In [1]: import numpy as np

In [2]: np.set_printoptions(precision=2, suppress=True, linewidth=200, floatmode="fixed")

In [3]: def tidy(a):
   ...:     return np.round(a, 2) + 0
   ...: 

In [4]: m1 = np.array([[0.0, 5.0, -5.0], [5.0, 0.0, 0.0], [-5.0, 0.0, 0.0]])

In [5]: x = np.array([0, 1, 2])

In [6]: np.einsum("ij,j->i", m1, x)
Out[6]: array([-5.00,  0.00,  0.00])

In [7]: m1 @ np.eye(3)[2]
Out[7]: array([-5.00,  0.00,  0.00])

In [8]: [round(float(np.linalg.det(m1[:i, :i])), 2) + 0 for i in range(1, 4)]
Out[8]: [0.0, -25.0, 0.0]

In [9]: tidy(np.linalg.eigvalsh(m1).min())
Out[9]: np.float64(-7.07)

In [10]: x = np.array([-1, 0, 1])

In [11]: h1 = np.maximum(m1 @ x, 0)

In [12]: np.maximum(m1 @ x, 0) - np.maximum(-m1 @ x, 0)
Out[12]: array([-5.00, -5.00,  5.00])

In [13]: np.maximum(m1 @ (3 * x), 0)
Out[13]: array([ 0.00,  0.00, 15.00])

In [14]: m1.T @ h1
Out[14]: array([-25.00,   0.00,   0.00])

In [15]: def softmax(z):
    ...:     e = np.exp(z - z.max(axis=-1, keepdims=True))
    ...:     return e / e.sum(axis=-1, keepdims=True)
    ...: 

In [16]: tidy(softmax(m1[1]))
Out[16]: array([0.99, 0.01, 0.01])

In [17]: tidy(softmax(m1).sum(axis=1))
Out[17]: array([1.00, 1.00, 1.00])

In [18]: scores = m1 @ m1.T / np.sqrt(3)

In [19]: tidy(softmax(scores)[1] @ m1)
Out[19]: array([5.00, 0.00, 0.00])

In [20]: arr = np.load("run6.npy")

In [21]: arr
Out[21]: 
array([[ 0.61, -2.43, -2.28,  0.02],
       [-0.41,  1.26, -1.02, -0.61],
       [-0.42,  4.58, -3.93, -0.13],
       [ 0.43, -0.64, -1.91,  0.26],
       [ 0.26, -1.31, -1.13, -0.01],
       [-0.68,  2.69, -1.44, -0.89],
       [-0.43,  1.47, -2.57, -0.81],
       [-0.51,  4.16, -2.35,  0.02],
       [ 0.03, -2.37, -1.77, -0.97],
       [-0.54,  3.32, -2.31, -0.67],
       [ 0.30, -0.58, -4.06, -0.43],
       [ 0.09,  0.62, -0.82,  0.29],
       [-0.14,  0.30, -3.72, -0.81],
       [-0.57,  2.96, -0.80, -0.47],
       [-0.45,  3.93, -3.28, -0.43],
       [-0.21,  2.70, -4.19, -0.50],
       [-0.04,  0.62, -3.00, -0.38],
       [ 0.42, -3.25, -2.13, -0.53]])

In [22]: tidy(np.linalg.norm(arr) ** 2 / np.linalg.norm(arr, 2) ** 2)
Out[22]: np.float64(1.41)

In [23]: tidy(np.linalg.norm(arr, 2))
Out[23]: np.float64(13.27)

In [24]: tidy(np.linalg.norm(arr, axis=0))
Out[24]: array([ 1.74, 10.83, 11.08,  2.30])

In [25]: tidy(np.linalg.norm(arr, "nuc"))
Out[25]: np.float64(23.55)

In [26]: np.linalg.norm(arr, axis=2)
AxisError: axis 2 is out of bounds for array of dimension 2


In [27]: tidy(np.linalg.norm(arr, 1)), tidy(np.linalg.norm(arr, np.inf))
Out[27]: (np.float64(42.71), np.float64(9.06))

In [28]: tidy(np.linalg.norm(arr[16], 1)), tidy(np.linalg.norm(arr[16], np.inf))
Out[28]: (np.float64(4.04), np.float64(3.0))

In [29]: proj = arr @ np.linalg.solve(arr.T @ arr, arr.T)

In [30]: tidy(proj @ arr[:, 3])
Out[30]: array([ 0.02, -0.61, -0.13,  0.26, -0.01, -0.89, -0.81,  0.02, -0.97, -0.67, -0.43,  0.29, -0.81, -0.47, -0.43, -0.50, -0.38, -0.53])

In [31]: np.allclose(proj @ proj, proj)
Out[31]: True

In [32]: np.linalg.matrix_rank(np.eye(18) - proj)
Out[32]: np.int64(14)

In [33]: tidy(np.diag(proj))
Out[33]: array([0.23, 0.11, 0.30, 0.19, 0.09, 0.24, 0.21, 0.50, 0.34, 0.27, 0.26, 0.09, 0.22, 0.14, 0.22, 0.24, 0.12, 0.24])

In [34]: tidy(np.linalg.eigvalsh(proj))
Out[34]: array([0.00, 0.00, 0.00, 0.00, 0.00, 0.00, 0.00, 0.00, 0.00, 0.00, 0.00, 0.00, 0.00, 0.00, 1.00, 1.00, 1.00, 1.00])

In [35]: x = np.array([1, 2, -1, -1])

In [36]: target = arr @ x

In [37]: tidy(np.linalg.solve(arr.T @ arr, arr.T @ target))
Out[37]: array([ 1.00,  2.00, -1.00, -1.00])

In [38]: rng = np.random.default_rng(4)

In [39]: target = target + 0.02 * rng.normal(size=18)

In [40]: tidy(target)
Out[40]: array([-2.00,  3.74, 12.83,  0.81, -1.25,  7.03,  5.88, 10.14, -2.00,  9.08,  3.63,  1.89,  5.00,  6.63, 11.09,  9.93,  4.54, -3.40])

In [41]: c, *_ = np.linalg.lstsq(arr, target)

In [42]: tidy(c)
Out[42]: array([ 1.10,  2.02, -0.99, -1.03])

In [43]: tidy(np.linalg.norm(target - arr @ c))
Out[43]: np.float64(0.09)

In [44]: M = np.load("mat.npy")

In [45]: tidy(M)
Out[45]: 
array([[ 1.00,  0.00,  0.00,  0.00,  0.00],
       [ 0.00,  0.50, -0.87,  0.00,  0.00],
       [ 0.00,  0.87,  0.50,  0.00,  0.00],
       [ 0.00,  0.00,  0.00,  1.00,  0.00],
       [ 0.00,  0.00,  0.00,  0.00,  1.00]])

In [46]: # columns are unit length and at right angles

In [47]: labels = rng.permutation(5)

In [48]: labels
Out[48]: array([2, 3, 1, 0, 4])

In [49]: M2 = M[labels][:, labels]

In [50]: np.allclose(M2, M)
Out[50]: False

In [51]: tidy(np.linalg.det(M2)), tidy(np.linalg.det(M[labels]))
Out[51]: (np.float64(1.0), np.float64(-1.0))
